$ ipython --no-banner

In [1]: import numpy as np

In [2]: np.set_printoptions(suppress=True, linewidth=100)

In [3]: tidy = lambda a: np.round(a, 3) + 0

In [4]: A = np.load("test16.npy")

In [5]: A
Out[5]: 
array([[ 1,  6,  3,  5],
       [ 1,  6,  3,  5],
       [ 1, -9, -5, -2]])

In [6]: r0, r1 = A[0], A[2]

In [7]: r0 @ r0
Out[7]: np.int64(71)

In [8]: r0 @ r1
Out[8]: np.int64(-78)

In [9]: pr = (r0 @ r1) / (r0 @ r0) * r0

In [10]: tidy(np.linalg.norm(r0 + r1) ** 2 + np.linalg.norm(r0 - r1) ** 2)
Out[10]: np.float64(364.0)

In [11]: tidy(r1 - pr)
Out[11]: array([ 2.099, -2.408, -1.704,  3.493])

In [12]: tidy(pr)
Out[12]: array([-1.099, -6.592, -3.296, -5.493])

In [13]: tidy((r1 - pr) @ r0)
Out[13]: np.float64(0.0)

In [14]: U, sigma, vt = np.linalg.svd(A)

In [15]: np.argmax(sigma[:-1] / (sigma[1:] + 1e-6)) + 1
Out[15]: np.int64(2)

In [16]: Y = U[:, :2] @ np.diag(sigma[:2]) @ vt[:2]

In [17]: np.linalg.matrix_rank(Y)
Out[17]: np.int64(2)

In [18]: tidy(np.linalg.norm(A - Y) / np.linalg.norm(A))
Out[18]: np.float64(0.0)

In [19]: np.linalg.matrix_rank(A, rtol=0.05)
Out[19]: np.int64(2)

In [20]: tidy(Y)
Out[20]: 
array([[ 1.,  6.,  3.,  5.],
       [ 1.,  6.,  3.,  5.],
       [ 1., -9., -5., -2.]])

In [21]: F = np.load("data.npy")

In [22]: F
Out[22]: 
array([[2, 2, 2],
       [2, 2, 2],
       [2, 2, 2]])

In [23]: # looks like rank 1

In [24]: hat = np.triu(np.array([[2, 3, -3], [1, -3, 1], [-2, -2, 1]]), 1) + np.eye(3)

In [25]: Y = hat @ F @ np.linalg.inv(hat)

In [26]: Y
Out[26]: 
array([[ 2., -4., 12.],
       [ 4., -8., 24.],
       [ 2., -4., 12.]])

In [27]: tidy(np.linalg.det(Y))
Out[27]: np.float64(0.0)

In [28]: E = np.load("a.npy")

In [29]: tidy(E)
Out[29]: 
array([[-0.085, -0.651,  0.737,  0.163],
       [ 0.936, -0.114,  0.079, -0.322],
       [-0.341, -0.152,  0.032, -0.927],
       [ 0.   , -0.735, -0.671,  0.097]])

In [30]: # keeps lengths

In [31]: O, R = np.linalg.qr(E)

In [32]: tidy(np.trace(O @ O.T))
Out[32]: np.float64(4.0)

In [33]: np.allclose(R.T @ R, E.T @ E)
Out[33]: True

In [34]: tidy(R)
Out[34]: 
array([[1., 0., 0., 0.],
       [0., 1., 0., 0.],
       [0., 0., 1., 0.],
       [0., 0., 0., 1.]])

In [35]: tidy(O @ R)
Out[35]: 
array([[-0.085, -0.651,  0.737,  0.163],
       [ 0.936, -0.114,  0.079, -0.322],
       [-0.341, -0.152,  0.032, -0.927],
       [ 0.   , -0.735, -0.671,  0.097]])

In [36]: J = np.load("w.npy")

In [37]: J
Out[37]: 
array([[ 2, -3, -1],
       [ 2, -3, -1],
       [ 0,  0,  0],
       [ 5, -6, -4],
       [ 0,  0,  0],
       [ 0,  0,  0],
       [ 5, -5, -3],
       [ 0,  0,  0],
       [ 4, -5, -1],
       [ 0,  0,  0],
       [ 0,  0,  0],
       [ 2, -2,  0]])

In [38]: dist = np.linalg.norm(J[:, None] - J[None], axis=-1)

In [39]: np.unravel_index(dist.round(6).argmax(), dist.shape)
Out[39]: (np.int64(2), np.int64(3))

In [40]: tidy(np.linalg.norm(J, axis=1))
Out[40]: array([3.742, 3.742, 0.   , 8.775, 0.   , 0.   , 7.681, 0.   , 6.481, 0.   , 0.   , 2.828])

In [41]: np.linalg.matrix_rank(dist ** 2)
Out[41]: np.int64(5)

In [42]: dist.shape
Out[42]: (12, 12)

In [43]: tidy(np.linalg.norm(J - J.mean(axis=0), axis=1))
Out[43]: array([1.067, 1.067, 2.734, 6.094, 2.734, 2.734, 4.981, 2.734, 3.804, 2.734, 2.734, 0.898])

In [44]: m1 = np.array([[4, 5, 6, 7], [8, 9, 10, 11], [12, 13, 14, 15]])

In [45]: # looks like rank 2

In [46]: U, sigma, vt = np.linalg.svd(m1)

In [47]: tidy(sigma)
Out[47]: array([34.992,  1.252,  0.   ])

In [48]: Y = U[:, :2] @ np.diag(sigma[:2]) @ vt[:2]

In [49]: tidy(np.abs(m1 - Y).max())
Out[49]: np.float64(0.0)

In [50]: tidy(np.linalg.norm(m1 - Y) / np.linalg.norm(m1))
Out[50]: np.float64(0.0)

In [51]: np.linalg.matrix_rank(m1, rtol=0.05)
Out[51]: np.int64(1)

In [52]: tidy(np.linalg.norm(m1[2] - m1[1]))
Out[52]: np.float64(8.0)

In [53]: tidy(np.linalg.norm(m1, "nuc"))
Out[53]: np.float64(36.244)

In [54]: tidy(np.linalg.norm(m1, axis=0))
Out[54]: array([14.967, 16.583, 18.221, 19.875])

In [55]: np.linalg.norm(m1, axis=1).argmax()
Out[55]: np.int64(2)

In [56]: tidy(np.linalg.norm(m1, axis=1))
Out[56]: array([11.225, 19.131, 27.092])

In [57]: tidy(np.linalg.norm(m1, 2))
Out[57]: np.float64(34.992)

In [58]: tidy(np.linalg.norm(m1) ** 2 / np.linalg.norm(m1, 2) ** 2)
Out[58]: np.float64(1.001)

In [59]: vec = np.array([1, -3, -2, -2])

In [60]: h1 = np.maximum(m1 @ vec, 0)

In [61]: m1 * (h1 > 1e-9)[:, None]
Out[61]: 
array([[0, 0, 0, 0],
       [0, 0, 0, 0],
       [0, 0, 0, 0]])

In [62]: np.tanh(m1 @ vec)
Out[62]: array([-1., -1., -1.])

In [63]: m1.T @ h1
Out[63]: array([0, 0, 0, 0])

In [64]: np.flatnonzero(h1 > 1e-9)
Out[64]: array([], dtype=int64)
